$ python3 -q
>>> import numpy as np
>>> np.set_printoptions(precision=2, suppress=True, linewidth=100)
>>> rnd = lambda a: np.round(a, 2) + 0
>>> m1 = np.loadtxt("arr.csv", delimiter=",")
>>> rnd(m1)
array([[ 0.85,  0.05, -0.35],
       [ 0.05,  0.  , -0.02],
       [-0.35, -0.02,  0.14]])
>>> left, sigma, VT = np.linalg.svd(m1)
>>> np.argmax(sigma[:-1] / (sigma[1:] + 1e-6)) + 1
np.int64(1)
>>> A2 = left[:, :1] @ np.diag(sigma[:1]) @ VT[:1]
>>> np.linalg.matrix_rank(A2)
np.int64(1)
>>> rnd(np.abs(m1 - A2).max())
np.float64(0.0)
>>> print(rnd(np.linalg.norm(m1 - A2, 2)), rnd(sigma[1]))
0.0 0.0
>>> rnd(np.linalg.norm(m1 - A2) / np.linalg.norm(m1))
np.float64(0.0)
>>> rnd(A2)
array([[ 0.85,  0.05, -0.35],
       [ 0.05,  0.  , -0.02],
       [-0.35, -0.02,  0.14]])
>>> rk = np.linalg.matrix_rank(m1)
>>> rk
np.int64(1)
>>> ns = np.linalg.svd(m1)[2][rk:].T
>>> [int(np.linalg.matrix_rank(np.delete(m1, i, axis=0))) for i in range(3)]
[1, 1, 1]
>>> rnd(m1 @ ns)
array([[0., 0.],
       [0., 0.],
       [0., 0.]])
>>> rng = np.random.default_rng(28859)
>>> idx = rng.permutation(3)
>>> idx
array([2, 0, 1])
>>> A2 = m1[idx][:, idx]
>>> rnd(np.linalg.det(A2)), rnd(np.linalg.det(m1[idx]))
(np.float64(0.0), np.float64(0.0))
>>> np.trace(A2)
np.float64(1.0)
>>> rnd(np.diag(A2))
array([0.14, 0.85, 0.  ])
>>> rnd(A2)
array([[ 0.14, -0.35, -0.02],
       [-0.35,  0.85,  0.05],
       [-0.02,  0.05,  0.  ]])
>>> q, _ = np.linalg.qr(np.array([[0.1, 0.0, -0.5], [-1.5, -1.6, -0.3], [1.4, -1.1, -0.2]]))
>>> A = 4 * q
>>> rnd(A)
array([[-0.19, -0.04, -4.  ],
       [ 2.92, -2.73, -0.11],
       [-2.73, -2.92,  0.16]])
>>> C2 = A.T @ A
>>> rnd(np.diag(C2))
array([16., 16., 16.])
>>> rnd(np.trace(C2)), rnd((A ** 2).sum())
(np.float64(48.0), np.float64(48.0))
>>> rnd(np.linalg.svd(A, compute_uv=False) ** 2)
array([16., 16., 16.])
